$ python3 -q
>>> import numpy as np
>>> np.set_printoptions(precision=2, suppress=True, linewidth=100)
>>> rnd = lambda a: np.round(a, 2) + 0
>>> K = np.loadtxt("test18.csv", delimiter=",")
>>> K
array([[ 3.,  3.,  3.],
       [ 3.,  3.,  0.],
       [ 3.,  3.,  7.],
       [ 3.,  3.,  5.],
       [ 3.,  3.,  0.],
       [ 3.,  3., 12.],
       [ 3.,  3.,  3.],
       [ 3.,  3.,  0.],
       [ 3.,  3.,  9.],
       [ 3.,  3.,  0.],
       [ 3.,  3.,  0.],
       [ 3.,  3., 12.],
       [ 3.,  3.,  9.],
       [ 3.,  3.,  6.],
       [ 3.,  3.,  6.],
       [ 3.,  3.,  9.],
       [ 3.,  3., 12.],
       [ 3.,  3.,  0.],
       [ 3.,  3.,  1.],
       [ 3.,  3.,  5.],
       [ 3.,  3.,  0.],
       [ 3.,  3.,  0.],
       [ 3.,  3.,  3.],
       [ 3.,  3., 10.],
       [ 3.,  3.,  0.],
       [ 3.,  3.,  1.],
       [ 3.,  3., 11.],
       [ 3.,  3.,  3.],
       [ 3.,  3.,  7.],
       [ 3.,  3.,  8.]])
>>> # rows and columns are dependent
>>> np.linalg.cond(K) > 100
np.True_
>>> [round(float(x), 2) for x in np.linalg.svd(K, compute_uv=False)[:3]]
[39.63, 13.7, 0.0]
>>> print(rnd(np.linalg.norm(K, 2) / np.linalg.norm(K)))
0.95
>>> rnd(K @ np.linalg.pinv(K) @ K)
array([[ 3.,  3.,  3.],
       [ 3.,  3.,  0.],
       [ 3.,  3.,  7.],
       [ 3.,  3.,  5.],
       [ 3.,  3.,  0.],
       [ 3.,  3., 12.],
       [ 3.,  3.,  3.],
       [ 3.,  3.,  0.],
       [ 3.,  3.,  9.],
       [ 3.,  3.,  0.],
       [ 3.,  3.,  0.],
       [ 3.,  3., 12.],
       [ 3.,  3.,  9.],
       [ 3.,  3.,  6.],
       [ 3.,  3.,  6.],
       [ 3.,  3.,  9.],
       [ 3.,  3., 12.],
       [ 3.,  3.,  0.],
       [ 3.,  3.,  1.],
       [ 3.,  3.,  5.],
       [ 3.,  3.,  0.],
       [ 3.,  3.,  0.],
       [ 3.,  3.,  3.],
       [ 3.,  3., 10.],
       [ 3.,  3.,  0.],
       [ 3.,  3.,  1.],
       [ 3.,  3., 11.],
       [ 3.,  3.,  3.],
       [ 3.,  3.,  7.],
       [ 3.,  3.,  8.]])
>>> np.abs(np.diag(np.linalg.qr(K)[1])) > 1e-9
array([ True, False,  True])
>>> np.allclose(K[:-1].T @ np.linalg.lstsq(K[:-1].T, K[-1])[0], K[-1])
True
>>> np.linalg.lstsq(K[:-1].T, K[-1])[2]
np.int32(2)
